$ python3 -q
>>> import numpy as np
>>> np.set_printoptions(precision=1, suppress=True, linewidth=100)
>>> mat = np.load("dump.npy")
>>> mat.round(1) + 0
array([[ 0. , -0.1, -0.1,  0. ,  0. ,  0. ,  0. ,  0. ,  0. ],
       [-0.1,  0.3,  0.3,  0.1, -0.2,  0.2,  0.1,  0.2, -0.1],
       [-0.1,  0.3,  0.3,  0.1, -0.2,  0.2,  0.1,  0.2, -0.1],
       [ 0. ,  0.1,  0.1,  0. ,  0. ,  0. ,  0. ,  0. ,  0. ],
       [ 0. , -0.2, -0.2,  0. ,  0.1, -0.1,  0. , -0.1,  0. ],
       [ 0. ,  0.2,  0.2,  0. , -0.1,  0.1,  0. ,  0.1,  0. ],
       [ 0. ,  0.1,  0.1,  0. ,  0. ,  0. ,  0. ,  0. ,  0. ],
       [ 0. ,  0.2,  0.2,  0. , -0.1,  0.1,  0. ,  0.1,  0. ],
       [ 0. , -0.1, -0.1,  0. ,  0. ,  0. ,  0. ,  0. ,  0. ]])
>>> w, vecs = np.linalg.eigh(mat)
>>> np.round(np.linalg.svd(mat, compute_uv=False), 1) + 0
array([1., 0., 0., 0., 0., 0., 0., 0., 0.])
>>> np.abs(vecs[:, -1])
array([0.1, 0.6, 0.6, 0.1, 0.3, 0.3, 0.1, 0.3, 0.1])
>>> np.round(vecs.T @ mat @ vecs, 1) + 0
array([[0., 0., 0., 0., 0., 0., 0., 0., 0.],
       [0., 0., 0., 0., 0., 0., 0., 0., 0.],
       [0., 0., 0., 0., 0., 0., 0., 0., 0.],
       [0., 0., 0., 0., 0., 0., 0., 0., 0.],
       [0., 0., 0., 0., 0., 0., 0., 0., 0.],
       [0., 0., 0., 0., 0., 0., 0., 0., 0.],
       [0., 0., 0., 0., 0., 0., 0., 0., 0.],
       [0., 0., 0., 0., 0., 0., 0., 0., 0.],
       [0., 0., 0., 0., 0., 0., 0., 0., 1.]])
>>> np.round(np.linalg.eigvalsh(mat + -1 * np.eye(9)), 1) + 0
array([-1., -1., -1., -1., -1., -1., -1., -1.,  0.])
>>> np.round(vecs.T @ vecs, 1) + 0
array([[1., 0., 0., 0., 0., 0., 0., 0., 0.],
       [0., 1., 0., 0., 0., 0., 0., 0., 0.],
       [0., 0., 1., 0., 0., 0., 0., 0., 0.],
       [0., 0., 0., 1., 0., 0., 0., 0., 0.],
       [0., 0., 0., 0., 1., 0., 0., 0., 0.],
       [0., 0., 0., 0., 0., 1., 0., 0., 0.],
       [0., 0., 0., 0., 0., 0., 1., 0., 0.],
       [0., 0., 0., 0., 0., 0., 0., 1., 0.],
       [0., 0., 0., 0., 0., 0., 0., 0., 1.]])
>>> J = np.loadtxt("a.csv", delimiter=",")
>>> J
array([[28., 25., 17., 15., 25.,  9., 18., 22., 10., 18., 14., 19.],
       [25., 39., 23., 24., 29., 15., 23., 29., 14., 25., 25., 28.],
       [17., 23., 21., 19., 20., 12., 12., 20.,  7., 21., 15., 16.],
       [15., 24., 19., 27., 18., 12., 12., 17., 13., 16., 18., 20.],
       [25., 29., 20., 18., 34., 16., 20., 24.,  9., 21., 20., 25.],
       [ 9., 15., 12., 12., 16., 18., 11., 14.,  6., 10., 14., 12.],
       [18., 23., 12., 12., 20., 11., 20., 17.,  6., 10., 14., 14.],
       [22., 29., 20., 17., 24., 14., 17., 30., 11., 24., 24., 23.],
       [10., 14.,  7., 13.,  9.,  6.,  6., 11., 17.,  9., 11., 18.],
       [18., 25., 21., 16., 21., 10., 10., 24.,  9., 27., 18., 19.],
       [14., 25., 15., 18., 20., 14., 14., 24., 11., 18., 31., 21.],
       [19., 28., 16., 20., 25., 12., 14., 23., 18., 19., 21., 34.]])
>>> # equal to its transpose
>>> np.allclose(J, J.T)
True
>>> np.round(np.abs(np.linalg.eigvals(J)).max(), 1)
np.float64(226.5)
>>> (J + J.T) / 2
array([[28., 25., 17., 15., 25.,  9., 18., 22., 10., 18., 14., 19.],
       [25., 39., 23., 24., 29., 15., 23., 29., 14., 25., 25., 28.],
       [17., 23., 21., 19., 20., 12., 12., 20.,  7., 21., 15., 16.],
       [15., 24., 19., 27., 18., 12., 12., 17., 13., 16., 18., 20.],
       [25., 29., 20., 18., 34., 16., 20., 24.,  9., 21., 20., 25.],
       [ 9., 15., 12., 12., 16., 18., 11., 14.,  6., 10., 14., 12.],
       [18., 23., 12., 12., 20., 11., 20., 17.,  6., 10., 14., 14.],
       [22., 29., 20., 17., 24., 14., 17., 30., 11., 24., 24., 23.],
       [10., 14.,  7., 13.,  9.,  6.,  6., 11., 17.,  9., 11., 18.],
       [18., 25., 21., 16., 21., 10., 10., 24.,  9., 27., 18., 19.],
       [14., 25., 15., 18., 20., 14., 14., 24., 11., 18., 31., 21.],
       [19., 28., 16., 20., 25., 12., 14., 23., 18., 19., 21., 34.]])
